$ ipython --no-banner

In [1]: import numpy as np

In [2]: np.set_printoptions(precision=3, suppress=True, linewidth=120)

In [3]: def tidy(a):
   ...:     return np.round(a, 3) + 0
   ...: 

In [4]: data = np.array([[3, 0, -2, -2, 3, 1, 2, 1],
   ...:     [0, 3, 0, -2, -2, 3, 1, 2],
   ...:     [-2, 0, 3, 0, -2, -2, 3, 1],
   ...:     [-2, -2, 0, 3, 0, -2, -2, 3],
   ...:     [3, -2, -2, 0, 3, 0, -2, -2],
   ...:     [1, 3, -2, -2, 0, 3, 0, -2],
   ...:     [2, 1, 3, -2, -2, 0, 3, 0],
   ...:     [1, 2, 1, 3, -2, -2, 0, 3]])

In [5]: print(data)
[[ 3  0 -2 -2  3  1  2  1]
 [ 0  3  0 -2 -2  3  1  2]
 [-2  0  3  0 -2 -2  3  1]
 [-2 -2  0  3  0 -2 -2  3]
 [ 3 -2 -2  0  3  0 -2 -2]
 [ 1  3 -2 -2  0  3  0 -2]
 [ 2  1  3 -2 -2  0  3  0]
 [ 1  2  1  3 -2 -2  0  3]]

In [6]: # symmetric

In [7]: w, vecs = np.linalg.eigvalsh(data)
---------------------------------------------------------------------------
ValueError                                Traceback (most recent call last)
Cell In[7], line 1
----> 1 w, vecs = np.linalg.eigvalsh(data)

ValueError: too many values to unpack (expected 2)

In [8]: w, vecs = np.linalg.eigh(data)

In [9]: print(tidy(w))
[-3.561 -1.951 -0.147  0.005  4.953  5.505  9.146 10.051]

In [10]: print(tidy(vecs @ np.diag(w) @ vecs.T))
[[ 3.  0. -2. -2.  3.  1.  2.  1.]
 [ 0.  3.  0. -2. -2.  3.  1.  2.]
 [-2.  0.  3.  0. -2. -2.  3.  1.]
 [-2. -2.  0.  3.  0. -2. -2.  3.]
 [ 3. -2. -2.  0.  3.  0. -2. -2.]
 [ 1.  3. -2. -2.  0.  3.  0. -2.]
 [ 2.  1.  3. -2. -2.  0.  3.  0.]
 [ 1.  2.  1.  3. -2. -2.  0.  3.]]

In [11]: print(np.unique(w.round(6) + 0, return_counts=True)[1])
[1 1 1 1 1 1 1 1]

In [12]: print(tidy(vecs.T @ vecs))
[[1. 0. 0. 0. 0. 0. 0. 0.]
 [0. 1. 0. 0. 0. 0. 0. 0.]
 [0. 0. 1. 0. 0. 0. 0. 0.]
 [0. 0. 0. 1. 0. 0. 0. 0.]
 [0. 0. 0. 0. 1. 0. 0. 0.]
 [0. 0. 0. 0. 0. 1. 0. 0.]
 [0. 0. 0. 0. 0. 0. 1. 0.]
 [0. 0. 0. 0. 0. 0. 0. 1.]]

In [13]: print(tidy(np.linalg.eigvalsh(data @ data)))
[  0.      0.022   3.807  12.678  24.53   30.302  83.641 101.02 ]

In [14]: print(tidy(vecs.T @ data @ vecs))
[[-3.561  0.     0.     0.     0.     0.     0.     0.   ]
 [ 0.    -1.951  0.     0.     0.     0.     0.     0.   ]
 [ 0.     0.    -0.147  0.     0.     0.     0.     0.   ]
 [ 0.     0.     0.     0.005  0.     0.     0.     0.   ]
 [ 0.     0.     0.     0.     4.953  0.     0.     0.   ]
 [ 0.     0.     0.     0.     0.     5.505  0.     0.   ]
 [ 0.     0.     0.     0.     0.     0.     9.146  0.   ]
 [ 0.     0.     0.     0.     0.     0.     0.    10.051]]
